>>> import numpy as np
>>> from numpy import linalg as LA
>>> np.set_printoptions(precision=1, suppress=True, linewidth=140)
>>> rnd = lambda a: np.round(a, 1) + 0
>>> mat = np.loadtxt("out2.csv", delimiter=",")
>>> mat
array([[0., 0., 0., 0.],
       [5., 3., 0., 0.],
       [0., 0., 0., 0.],
       [0., 0., 5., 3.]])
>>> Uu, sigma, vt = LA.svd(mat)
>>> evecs = vt[:(sigma > 1e-8).sum()]
>>> rng = np.random.default_rng(9329)
>>> x0 = mat[2] + 5 * mat[0] + rng.integers(2) * np.eye(4)[3]
>>> x0
array([0., 0., 0., 1.])
>>> rnd(LA.norm(x0 - evecs.T @ evecs @ x0))
np.float64(0.9)
>>> rnd(np.diag(evecs.T @ evecs))
array([0.7, 0.3, 0.7, 0.3])
>>> rnd(evecs.T @ evecs)
array([[0.7, 0.4, 0. , 0. ],
       [0.4, 0.3, 0. , 0. ],
       [0. , 0. , 0.7, 0.4],
       [0. , 0. , 0.4, 0.3]])
>>> np.flatnonzero(LA.matrix_power((mat != 0) + (mat.T != 0) + np.eye(4), 4)[1])
array([0, 1])
>>> LA.matrix_rank(mat, rtol=0.1)
np.int64(2)
>>> rnd(LA.norm(mat, 2) / LA.norm(mat))
np.float64(0.7)
>>> np.argsort(-LA.norm(mat, axis=0).round(6), kind="stable")[:3]
array([0, 2, 1])
>>> [round(float(x), 1) for x in LA.svd(mat, compute_uv=False)[:3]]
[5.8, 5.8, 0.0]
>>> LA.cond(mat) > 100
np.True_
>>> M2 = np.array([[-3, -9, -7], [1, 1, -1]])
>>> W2 = np.kron(M2, mat)
>>> W2
array([[ -0.,  -0.,  -0.,  -0.,  -0.,  -0.,  -0.,  -0.,  -0.,  -0.,  -0.,  -0.],
       [-15.,  -9.,  -0.,  -0., -45., -27.,  -0.,  -0., -35., -21.,  -0.,  -0.],
       [ -0.,  -0.,  -0.,  -0.,  -0.,  -0.,  -0.,  -0.,  -0.,  -0.,  -0.,  -0.],
       [ -0.,  -0., -15.,  -9.,  -0.,  -0., -45., -27.,  -0.,  -0., -35., -21.],
       [  0.,   0.,   0.,   0.,   0.,   0.,   0.,   0.,  -0.,  -0.,  -0.,  -0.],
       [  5.,   3.,   0.,   0.,   5.,   3.,   0.,   0.,  -5.,  -3.,  -0.,  -0.],
       [  0.,   0.,   0.,   0.,   0.,   0.,   0.,   0.,  -0.,  -0.,  -0.,  -0.],
       [  0.,   0.,   5.,   3.,   0.,   0.,   5.,   3.,  -0.,  -0.,  -5.,  -3.]])
>>> rnd(LA.norm(W2, 2)), rnd(LA.norm(M2, 2) * LA.norm(mat, 2))
(np.float64(68.8), np.float64(68.8))
>>> W2.shape
(8, 12)
>>> LA.matrix_rank(W2)
np.int64(4)
>>> data = np.maximum(np.array([[1, 2],
...     [-1, 0],
...     [-1, -1],
...     [1, 1],
...     [3, -2],
...     [-1, -2],
...     [-2, 2],
...     [0, 2],
...     [0, -1],
...     [-1, 1],
...     [-3, 1],
...     [-3, 2],
...     [2, -1],
...     [0, 3],
...     [-1, 0],
...     [3, 1],
...     [1, -1],
...     [-3, 0],
...     [-3, -2],
...     [0, 1],
...     [2, 1],
...     [-2, -2],
...     [2, 3],
...     [2, -1],
...     [2, 3],
...     [3, 2],
...     [0, -1],
...     [3, 1],
...     [1, -3]]) @ np.array([[-2, -3, -1, -2], [-1, 3, -2, 1]]) + np.array([9, 3, 1, 7]), 0)
>>> data
array([[ 5,  6,  0,  7],
       [11,  6,  2,  9],
       [12,  3,  4,  8],
       [ 6,  3,  0,  6],
       [ 5,  0,  2,  0],
       [13,  0,  6,  7],
       [11, 15,  0, 13],
       [ 7,  9,  0,  9],
       [10,  0,  3,  6],
       [10,  9,  0, 10],
       [14, 15,  2, 14],
       [13, 18,  0, 15],
       [ 6,  0,  1,  2],
       [ 6, 12,  0, 10],
       [11,  6,  2,  9],
       [ 2,  0,  0,  2],
       [ 8,  0,  2,  4],
       [15, 12,  4, 13],
       [17,  6,  8, 11],
       [ 8,  6,  0,  8],
       [ 4,  0,  0,  4],
       [15,  3,  7,  9],
       [ 2,  6,  0,  6],
       [ 6,  0,  1,  2],
       [ 2,  6,  0,  6],
       [ 1,  0,  0,  3],
       [10,  0,  3,  6],
       [ 2,  0,  0,  2],
       [10,  0,  6,  2]])
>>> hat = data @ LA.solve(data.T @ data, data.T)
>>> np.trace(hat)
np.float64(4.0)
>>> rnd(LA.eigvalsh(hat))
array([0., 0., 0., 0., 0., 0., 0., 0., 0., 0., 0., 0., 0., 0., 0., 0., 0., 0., 0., 0., 0., 0., 0., 0., 0., 1., 1., 1., 1.])
